$ python3 -q
>>> import numpy as np
>>> np.set_printoptions(precision=2, suppress=True, linewidth=140)
>>> F = np.load("x.npy")
>>> F
array([[ 0, -1, -1],
       [-2,  0, -2],
       [ 6, -1,  5]])
>>> t3 = np.stack([F, 2 * F, F[::-1]])
>>> t3.shape
(3, 3, 3)
>>> np.round(np.linalg.det(t3), 2) + 0
array([0., 0., 0.])
>>> A = np.load("data.npy")
>>> print(A)
[[2 0 0 0]
 [0 2 0 0]
 [0 0 3 0]
 [0 0 0 2]]
>>> low = np.linalg.cholesky(A)
>>> print(np.diag(low) ** 2)
[2. 2. 3. 2.]
>>> A / np.sqrt(np.outer(np.diag(A), np.diag(A)))
array([[1., 0., 0., 0.],
       [0., 1., 0., 0.],
       [0., 0., 1., 0.],
       [0., 0., 0., 1.]])
>>> low
array([[1.41, 0.  , 0.  , 0.  ],
       [0.  , 1.41, 0.  , 0.  ],
       [0.  , 0.  , 1.73, 0.  ],
       [0.  , 0.  , 0.  , 1.41]])
>>> np.round(np.prod(np.diag(low)) ** 2, 2), round(float(np.linalg.det(A)), 2)
(np.float64(24.0), 24.0)
>>> x = np.array([1, -2, 2, 0])
>>> target = A @ x
>>> target
array([ 2, -4,  6,  0])
>>> np.linalg.solve(A, A[:, 1])
array([0., 1., 0., 0.])
>>> np.linalg.solve(A.T, A[0])
array([1., 0., 0., 0.])
>>> np.linalg.solve(A, 3 * target)
array([ 3., -6.,  6.,  0.])
>>> x = np.ones(4)
>>> for _ in range(3):
...     x = A @ x
...     x /= np.linalg.norm(x)
...     print(round(x @ A @ x, 2))
... 
2.43
2.63
2.79
>>> np.round(np.linalg.eigvalsh(A)[-1], 2)
np.float64(3.0)
>>> A @ A
array([[4, 0, 0, 0],
       [0, 4, 0, 0],
       [0, 0, 9, 0],
       [0, 0, 0, 4]])
>>> np.prod(np.diag(A)), round(float(np.linalg.det(A)), 2)
(np.int64(24), 24.0)
>>> np.linalg.matrix_power(A - np.diag(np.diag(A)), 4)
array([[0, 0, 0, 0],
       [0, 0, 0, 0],
       [0, 0, 0, 0],
       [0, 0, 0, 0]])
>>> np.sort(np.linalg.eigvals(A))
array([2., 2., 2., 3.])
>>> M2 = np.array([[-2], [1], [0]])
>>> feats = np.block([[np.zeros((3, 3)), M2], [M2.T, np.zeros((1, 1))]])
>>> print(feats)
[[ 0.  0.  0. -2.]
 [ 0.  0.  0.  1.]
 [ 0.  0.  0.  0.]
 [-2.  1.  0.  0.]]
>>> vals, vecs = np.linalg.eigh(feats)
>>> x = np.array([3, 8, -5, -7])
>>> np.round(vecs * np.abs(vals) @ vecs.T, 2) + 0
array([[ 1.79, -0.89,  0.  ,  0.  ],
       [-0.89,  0.45,  0.  ,  0.  ],
       [ 0.  ,  0.  ,  0.  ,  0.  ],
       [ 0.  ,  0.  ,  0.  ,  2.24]])
>>> print((np.sign(vecs[:, -1].round(6)) == np.sign(vecs[0, -1].round(6))).astype(int))
[1 0 0 0]
>>> vecs * np.maximum(vals, 0) @ vecs.T
array([[ 0.89, -0.45,  0.  , -1.  ],
       [-0.45,  0.22,  0.  ,  0.5 ],
       [ 0.  ,  0.  ,  0.  ,  0.  ],
       [-1.  ,  0.5 ,  0.  ,  1.12]])
>>> x @ feats @ x
np.float64(-28.0)
>>> np.linalg.eigvalsh(feats[1:, 1:])
array([-1.,  0.,  1.])
>>> vals, vecs = np.linalg.eigh(A)
>>> print(vals.sum(), np.trace(A))
9.0 9
>>> np.linalg.svd(A, compute_uv=False)
array([3., 2., 2., 2.])
>>> np.abs(vecs[:, -1])
array([0., 0., 1., 0.])
>>> print(np.linalg.eigvalsh(A + 4 * np.eye(4)))
[6. 6. 6. 7.]
>>> vecs.T @ A @ vecs
array([[2., 0., 0., 0.],
       [0., 2., 0., 0.],
       [0., 0., 2., 0.],
       [0., 0., 0., 3.]])
>>> arr = np.load("a.npy")
>>> arr
array([[ 0.96,  0.13,  0.15],
       [ 0.13,  0.6 , -0.47],
       [ 0.15, -0.47,  0.44]])
>>> np.trace(arr)
np.float64(2.0)
>>> np.linalg.matrix_power(arr, 2)
array([[ 0.96,  0.13,  0.15],
       [ 0.13,  0.6 , -0.47],
       [ 0.15, -0.47,  0.44]])
>>> arr @ arr
array([[ 0.96,  0.13,  0.15],
       [ 0.13,  0.6 , -0.47],
       [ 0.15, -0.47,  0.44]])
>>> round(float(np.linalg.det(arr)), 2)
-0.0
>>> print((arr + arr.T) / 2)
[[ 0.96  0.13  0.15]
 [ 0.13  0.6  -0.47]
 [ 0.15 -0.47  0.44]]
>>> x = np.array([7, 4, 3])
>>> h = np.maximum(arr @ x, 0)
>>> arr * (h > 1e-9)[:, None]
array([[ 0.96,  0.13,  0.15],
       [ 0.13,  0.6 , -0.47],
       [ 0.15, -0.47,  0.44]])
>>> rk = np.linalg.matrix_rank(arr)
>>> rk
np.int64(2)
>>> ns = np.linalg.svd(arr)[2][rk:].T
>>> [int(np.linalg.matrix_rank(arr[:i])) for i in range(1, len(arr) + 1)]
[1, 2, 2]
>>> np.round(arr @ ns, 2) + 0
array([[0.],
       [0.],
       [0.]])
>>> np.allclose(arr @ ns, 0)
True
>>> [int(np.linalg.matrix_rank(arr[:, :j + 1])) for j in range(3)]
[1, 2, 2]
>>> [int(np.linalg.matrix_rank(np.delete(arr, i, axis=0))) for i in range(3)]
[2, 2, 2]
>>> E = np.load("arr.npy")
>>> print(E)
[[-6.74 -9.42  4.88]
 [-1.97  0.05 -0.03]
 [-1.54  0.67 -0.42]
 [-1.43  0.77 -0.5 ]
 [-0.59  0.51 -0.42]
 [-0.38  0.3  -0.26]
 [ 0.39 -0.21  0.24]
 [ 0.52 -0.27  0.32]
 [ 3.6  -0.11  1.41]
 [ 3.93  0.    1.48]
 [ 6.5   1.15  1.87]
 [12.16  4.79  2.11]
 [15.32  7.2   2.03]
 [16.77  8.36  1.95]
 [29.7  19.86  0.63]
 [30.87 20.98  0.46]]
>>> np.abs(feats).max()
np.float64(2.0)
>>> np.unravel_index(np.abs(feats).argmax(), feats.shape)
(np.int64(0), np.int64(3))
>>> feats.sum(axis=1)
array([-2.,  1.,  0., -1.])
>>> feats[4]
Traceback (most recent call last):
  File "<python-input-66>", line 1, in <module>
    feats[4]
    ~~~~~^^^
IndexError: index 4 is out of bounds for axis 0 with size 4
>>> feats.mean(axis=0)
array([-0.5 ,  0.25,  0.  , -0.25])
>>> feats.shape
(4, 4)
>>> np.count_nonzero(feats)
np.int64(4)
>>> np.linalg.svd(feats, compute_uv=False)
array([2.24, 2.24, 0.  , 0.  ])
>>> feats.sum(axis=0)
array([-2.,  1.,  0., -1.])
>>> print(np.linalg.matrix_rank(feats))
2
>>> round(np.linalg.norm(feats), 2)
np.float64(3.16)
>>> feats - feats[0]
array([[ 0.,  0.,  0.,  0.],
       [ 0.,  0.,  0.,  3.],
       [ 0.,  0.,  0.,  2.],
       [-2.,  1.,  0.,  2.]])
>>> np.linalg.matrix_rank(F, rtol=0.1)
np.int64(2)
>>> np.linalg.cond(F) > 100
np.True_
>>> [round(float(x), 2) for x in np.linalg.svd(F, compute_uv=False)[:3]]
[8.37, 1.37, 0.0]
>>> np.round(np.linalg.norm(F, 2) / np.linalg.norm(F), 2)
np.float64(0.99)
>>> U, sigma, Vh = np.linalg.svd(E, full_matrices=False)
>>> np.allclose(U * sigma @ Vh, E)
True
>>> sigma
array([60.35,  9.77,  1.77])
>>> np.abs(U[:, 0]).round(6).argmax()
np.int64(15)
>>> (sigma > 1e-8).sum()
np.int64(3)
>>> mat = np.array([[4, 0, 0, 4], [1, 1, 3, 2], [2, 2, 3, 1], [5, 5, 4, 4]])
>>> mat[:, 3] = 5 * mat[:, 2]
>>> print(mat)
[[ 4  0  0  0]
 [ 1  1  3 15]
 [ 2  2  3 15]
 [ 5  5  4 20]]
>>> t3 = np.stack([mat, 5 * mat, mat[::-1]])
>>> (t3 @ mat.T).shape
(3, 4, 4)
>>> np.linalg.norm(t3, axis=(1, 2))
array([ 30.98, 154.92,  30.98])
>>> np.einsum("bij,cij->bc", t3, t3)
array([[  960,  4800,   516],
       [ 4800, 24000,  2580],
       [  516,  2580,   960]])
>>> t3.shape
(3, 4, 4)
>>> t3.sum(axis=0)
array([[ 29,   5,   4,  20],
       [  8,   8,  21, 105],
       [ 13,  13,  21, 105],
       [ 34,  30,  24, 120]])
>>> np.linalg.matrix_rank(t3.reshape(3, -1))
np.int64(2)
>>> np.linalg.cond(mat) > 100
np.True_
>>> np.linalg.matrix_rank(arr, rtol=0.1)
np.int64(2)
>>> np.linalg.cond(arr) > 100
np.True_
>>> np.argsort(-np.linalg.norm(arr, axis=0).round(6), kind="stable")[:3]
array([0, 1, 2])
>>> print([round(float(x), 2) for x in np.linalg.svd(arr, compute_uv=False)[:3]])
[1.0, 1.0, 0.0]
>>> round(float(np.linalg.norm(arr, 2) / np.linalg.norm(arr)), 2)
0.71
>>> K = np.array([[0.1, 0.6, -0.7],
...     [-1.5, 1.0, 0.6],
...     [1.6, -1.6, -1.8],
...     [-1.5, 0.3, -1.8],
...     [0.2, 0.1, -0.9],
...     [-0.4, -1.7, -0.8],
...     [0.5, -0.9, 2.1],
...     [0.7, -0.3, 0.1],
...     [0.9, 0.4, -1.1],
...     [1.4, 0.0, -1.2],
...     [0.6, -0.4, -1.4],
...     [0.2, -1.2, -0.5],
...     [1.1, 1.5, -0.5],
...     [-0.6, 0.1, -0.8],
...     [-0.2, 1.1, 0.4],
...     [0.4, 0.3, 0.5],
...     [-0.4, -0.3, 1.4],
...     [-1.8, 0.9, -0.6],
...     [0.6, 0.6, -1.3],
...     [-2.5, -0.8, -0.8],
...     [-0.8, 0.1, 0.3],
...     [0.6, -0.2, 0.4],
...     [0.4, -0.7, -1.1],
...     [-0.7, 1.0, -0.4],
...     [0.0, -0.1, 0.1],
...     [-0.7, 0.4, 0.9],
...     [0.3, -0.4, 0.2]])
>>> rng = np.random.default_rng(4613)
>>> K[:, 0] = -3 * K[:, 2] + 0.05 * rng.normal(size=27)
>>> K
array([[ 1.98,  0.6 , -0.7 ],
       [-1.78,  1.  ,  0.6 ],
       [ 5.38, -1.6 , -1.8 ],
       [ 5.35,  0.3 , -1.8 ],
       [ 2.71,  0.1 , -0.9 ],
       [ 2.4 , -1.7 , -0.8 ],
       [-6.26, -0.9 ,  2.1 ],
       [-0.3 , -0.3 ,  0.1 ],
       [ 3.32,  0.4 , -1.1 ],
       [ 3.64,  0.  , -1.2 ],
       [ 4.23, -0.4 , -1.4 ],
       [ 1.55, -1.2 , -0.5 ],
       [ 1.43,  1.5 , -0.5 ],
       [ 2.45,  0.1 , -0.8 ],
       [-1.16,  1.1 ,  0.4 ],
       [-1.53,  0.3 ,  0.5 ],
       [-4.19, -0.3 ,  1.4 ],
       [ 1.75,  0.9 , -0.6 ],
       [ 3.81,  0.6 , -1.3 ],
       [ 2.44, -0.8 , -0.8 ],
       [-0.91,  0.1 ,  0.3 ],
       [-1.21, -0.2 ,  0.4 ],
       [ 3.32, -0.7 , -1.1 ],
       [ 1.15,  1.  , -0.4 ],
       [-0.27, -0.1 ,  0.1 ],
       [-2.68,  0.4 ,  0.9 ],
       [-0.53, -0.4 ,  0.2 ]])
>>> M2 = K + rng.integers(-2, 3, (27, 2)) @ rng.integers(-2, 3, (2, 3))
>>> M2
array([[ 0.98, -1.4 ,  1.3 ],
       [-0.78,  3.  , -1.4 ],
       [ 3.38, -5.6 ,  2.2 ],
       [ 4.35, -1.7 ,  0.2 ],
       [ 4.71,  4.1 , -4.9 ],
       [ 0.4 , -5.7 ,  3.2 ],
       [-7.26, -2.9 ,  4.1 ],
       [-0.3 , -0.3 ,  0.1 ],
       [ 1.32, -3.6 ,  2.9 ],
       [ 5.64,  4.  , -5.2 ],
       [ 5.23,  1.6 , -3.4 ],
       [-0.45, -5.2 ,  3.5 ],
       [-0.57, -2.5 ,  3.5 ],
       [ 0.45, -3.9 ,  3.2 ],
       [ 0.84,  5.1 , -3.6 ],
       [-2.53, -1.7 ,  2.5 ],
       [-2.19,  3.7 , -2.6 ],
       [ 3.75,  4.9 , -4.6 ],
       [ 2.81, -1.4 ,  0.7 ],
       [ 2.44, -0.8 , -0.8 ],
       [-2.91, -3.9 ,  4.3 ],
       [-2.21, -2.2 ,  2.4 ],
       [ 5.32,  3.3 , -5.1 ],
       [ 2.15,  3.  , -2.4 ],
       [-0.27, -0.1 ,  0.1 ],
       [-4.68, -3.6 ,  4.9 ],
       [ 1.47,  3.6 , -3.8 ]])
>>> np.abs(M2 - K).sum(axis=1)
array([ 5.,  5., 10.,  5., 10., 10.,  5.,  0., 10., 10.,  5., 10., 10., 10., 10.,  5., 10., 10.,  5.,  0., 10.,  5., 10.,  5.,  0., 10.,
       10.])
>>> np.linalg.matrix_rank(M2 - K, tol=1e-8)
np.int64(1)
>>> X = np.triu(rng.random((3, 3)) < 0.8, 1).astype(int)
>>> X = X + X.T
>>> X
array([[0, 0, 1],
       [0, 0, 1],
       [1, 1, 0]])
>>> idx = rng.permutation(3)
>>> idx
array([0, 1, 2])
>>> M2 = X[idx][:, idx]
>>> np.trace(M2)
np.int64(0)
>>> M2
array([[0, 0, 1],
       [0, 0, 1],
       [1, 1, 0]])
